$ ipython --no-banner

In [1]: import numpy as np

In [2]: import numpy.linalg as la

In [3]: np.set_printoptions(precision=2, suppress=True, linewidth=160, floatmode="fixed")

In [4]: X = np.loadtxt("test4.csv", delimiter=",")

In [5]: X
Out[5]: 
array([[0.00, 0.00, 1.00, 0.00],
       [0.00, 0.00, 0.00, 1.00],
       [1.00, 0.00, 0.00, 0.00],
       [0.00, 1.00, 0.00, 0.00]])

In [6]: # columns are unit length and at right angles

In [7]: np.all(la.eigvalsh(X) > 0)
Out[7]: np.False_

In [8]: [round(float(la.det(X[:i, :i])), 2) + 0 for i in range(1, 5)]
Out[8]: [0.0, 0.0, 0.0, 1.0]

In [9]: E = np.loadtxt("out18.csv", delimiter=",")

In [10]: E
Out[10]: 
array([[ 0.99,  0.01,  0.07,  0.07],
       [ 0.01,  0.41, -0.36,  0.34],
       [ 0.07, -0.36,  0.32, -0.29],
       [ 0.07,  0.34, -0.29,  0.28]])

In [11]: # rank 2

In [12]: out = E / np.sqrt((E ** 2).mean(axis=1, keepdims=True))

In [13]: la.matrix_rank(E - E.mean(axis=1, keepdims=True))
Out[13]: np.int64(2)

In [14]: la.matrix_rank(out) == la.matrix_rank(E)
Out[14]: np.True_

In [15]: w, V = la.eigh(E)

In [16]: np.round(la.eigvalsh(E @ E), 2) + 0
Out[16]: array([0.00, 0.00, 1.00, 1.00])

In [17]: (w > 1e-8).sum(), (w < -1e-8).sum()
Out[17]: (np.int64(2), np.int64(0))

In [18]: w.sum(), np.round(np.trace(E), 2)
Out[18]: (np.float64(2.0), np.float64(2.0))

In [19]: w.round(2) + 0
Out[19]: array([0.00, 0.00, 1.00, 1.00])

In [20]: np.unique(w.round(6) + 0, return_counts=True)[1]
Out[20]: array([2, 2])

In [21]: x = np.array([3, 2, 1, 1])

In [22]: E @ E @ x
Out[22]: array([ 3.13,  0.82, -0.46,  0.86])

In [23]: Uu, sigma, VT = la.svd(E)

In [24]: V = VT[:(sigma > 1e-8).sum()]

In [25]: rng = np.random.default_rng(8049)

In [26]: x = E[2] + -2 * E[0] + rng.integers(2) * np.eye(4)[1]

In [27]: x
Out[27]: array([-1.91,  0.62,  0.17, -0.42])

In [28]: np.diag(V.T @ V)
Out[28]: array([0.99, 0.41, 0.32, 0.28])

In [29]: la.matrix_rank(np.vstack([E, x]))
Out[29]: np.int64(3)

In [30]: u = np.array([8, 6, 1])

In [31]: A = np.array([np.roll(u, i) for i in range(3)])

In [32]: A
Out[32]: 
array([[8, 6, 1],
       [1, 8, 6],
       [6, 1, 8]])

In [33]: hat = np.triu(np.array([[-7, -1, -8], [-3, -6, -3], [-3, -4, 1]]), 1) + np.eye(3)

In [34]: out = hat @ A @ la.inv(hat)

In [35]: np.trace(out), np.trace(A)
Out[35]: (np.float64(24.0), np.int64(24))

In [36]: hat @ A - A @ hat
Out[36]: 
array([[-49.00,  -8.00,  12.00],
       [-18.00,  -2.00,   8.00],
       [  0.00,   6.00,  51.00]])

In [37]: np.poly(out)
Out[37]: array([   1.00,  -24.00,  174.00, -585.00])

In [38]: np.fft.fft(A[0])
Out[38]: array([15.00+0.00j,  4.50-4.33j,  4.50+4.33j])

In [39]: (A @ A)[0]
Out[39]: array([76, 97, 52])

In [40]: u, v = A[0], A[1]

In [41]: u @ u
Out[41]: np.int64(101)

In [42]: u @ v
Out[42]: np.int64(62)

In [43]: pr = (u @ v) / (u @ u) * u

In [44]: la.matrix_rank(np.outer(u, v))
Out[44]: np.int64(1)

In [45]: np.round(la.norm(u + v) ** 2 + la.norm(u - v) ** 2, 2)
Out[45]: np.float64(404.0)

In [46]: np.round((v - pr) @ u, 2)
Out[46]: np.float64(0.0)

In [47]: labels = rng.permutation(3)

In [48]: labels
Out[48]: array([1, 0, 2])

In [49]: out = A[labels][:, labels]

In [50]: np.diag(out)
Out[50]: array([8, 8, 8])

In [51]: np.sort(np.abs(la.eigvals(out)))
Out[51]: array([ 6.24,  6.24, 15.00])

In [52]: out
Out[52]: 
array([[8, 1, 6],
       [6, 8, 1],
       [1, 6, 8]])

In [53]: np.allclose(out, A)
Out[53]: False

In [54]: np.trace(out)
Out[54]: np.int64(24)

In [55]: x = np.array([1, 1, 2])

In [56]: out * x
Out[56]: 
array([[ 8,  1, 12],
       [ 6,  8,  2],
       [ 1,  6, 16]])

In [57]: np.einsum("ij,j->i", out, x)
Out[57]: array([21, 16, 23])

In [58]: out @ x
Out[58]: array([21, 16, 23])

In [59]: out @ (2 * x)
Out[59]: array([42, 32, 46])

In [60]: (out * x).sum(axis=1)
Out[60]: array([21, 16, 23])

In [61]: J = np.loadtxt("dump.csv", delimiter=",")

In [62]: J
Out[62]: 
array([[ 3.00, -3.00, -1.00,  0.00, -2.00],
       [ 2.00, -4.00, -1.00, -3.00, -3.00],
       [ 2.00, -1.00,  1.00,  1.00,  1.00],
       [-1.00, -2.00,  0.00, -8.00, -1.00],
       [-3.00,  3.00,  0.00,  1.00, -3.00]])

In [63]: u = np.array([-1, 2, -1, -1, 1])

In [64]: out = J + np.outer(u, np.eye(5)[2])

In [65]: out
Out[65]: 
array([[ 3.00, -3.00, -2.00,  0.00, -2.00],
       [ 2.00, -4.00,  1.00, -3.00, -3.00],
       [ 2.00, -1.00,  0.00,  1.00,  1.00],
       [-1.00, -2.00, -1.00, -8.00, -1.00],
       [-3.00,  3.00,  1.00,  1.00, -3.00]])

In [66]: la.matrix_rank(out - J)
Out[66]: np.int64(1)

In [67]: round(la.det(out) / la.det(J), 2), np.round(1 + la.solve(J, u)[2], 2)
Out[67]: (np.float64(2.1), np.float64(2.1))
